% ipython --no-banner

In [1]: import numpy as np

In [2]: from numpy import linalg as LA

In [3]: np.set_printoptions(precision=2, suppress=True, linewidth=100)

In [4]: E = np.loadtxt("block3.csv", delimiter=",")

In [5]: E
Out[5]: 
array([[0., 0., 0., 0., 0., 0., 0.],
       [0., 0., 1., 1., 0., 0., 0.],
       [0., 1., 0., 0., 0., 1., 0.],
       [0., 1., 0., 0., 0., 1., 1.],
       [0., 0., 0., 0., 0., 1., 0.],
       [0., 0., 1., 1., 1., 0., 0.],
       [0., 0., 0., 1., 0., 0., 0.]])

In [6]: w, vecs = LA.eigh(E)

In [7]: x0 = np.array([1, 1, 0, 1, 0, 1, 3])

In [8]: LA.eigvalsh(E[1:, 1:])
Out[8]: array([-2.25, -0.8 , -0.55,  0.55,  0.8 ,  2.25])

In [9]: round(float(x0 @ E @ x0 / (x0 @ x0)), 2), round(w[0], 2), np.round(w[-1], 2)
Out[9]: (0.77, np.float64(-2.25), np.float64(2.25))

In [10]: (np.sign(vecs[:, -1].round(6)) == np.sign(vecs[0, -1].round(6))).astype(int)
Out[10]: array([1, 0, 0, 0, 0, 0, 0])

In [11]: np.round(vecs * np.abs(w) @ vecs.T, 2) + 0
Out[11]: 
array([[0.  , 0.  , 0.  , 0.  , 0.  , 0.  , 0.  ],
       [0.  , 1.17, 0.  , 0.  , 0.  , 0.69, 0.39],
       [0.  , 0.  , 1.17, 0.69, 0.39, 0.  , 0.  ],
       [0.  , 0.  , 0.69, 1.56, 0.3 , 0.  , 0.  ],
       [0.  , 0.  , 0.39, 0.3 , 0.87, 0.  , 0.  ],
       [0.  , 0.69, 0.  , 0.  , 0.  , 1.56, 0.3 ],
       [0.  , 0.39, 0.  , 0.  , 0.  , 0.3 , 0.87]])

In [12]: np.round(vecs * np.maximum(w, 0) @ vecs.T, 2) + 0
Out[12]: 
array([[0.  , 0.  , 0.  , 0.  , 0.  , 0.  , 0.  ],
       [0.  , 0.59, 0.5 , 0.5 , 0.  , 0.34, 0.19],
       [0.  , 0.5 , 0.59, 0.34, 0.19, 0.5 , 0.  ],
       [0.  , 0.5 , 0.34, 0.78, 0.15, 0.5 , 0.5 ],
       [0.  , 0.  , 0.19, 0.15, 0.44, 0.5 , 0.  ],
       [0.  , 0.34, 0.5 , 0.5 , 0.5 , 0.78, 0.15],
       [0.  , 0.19, 0.  , 0.5 , 0.  , 0.15, 0.44]])

In [13]: np.abs(E).sum(axis=1).max(), round(np.abs(w).max(), 2)
Out[13]: (np.float64(3.0), np.float64(2.25))
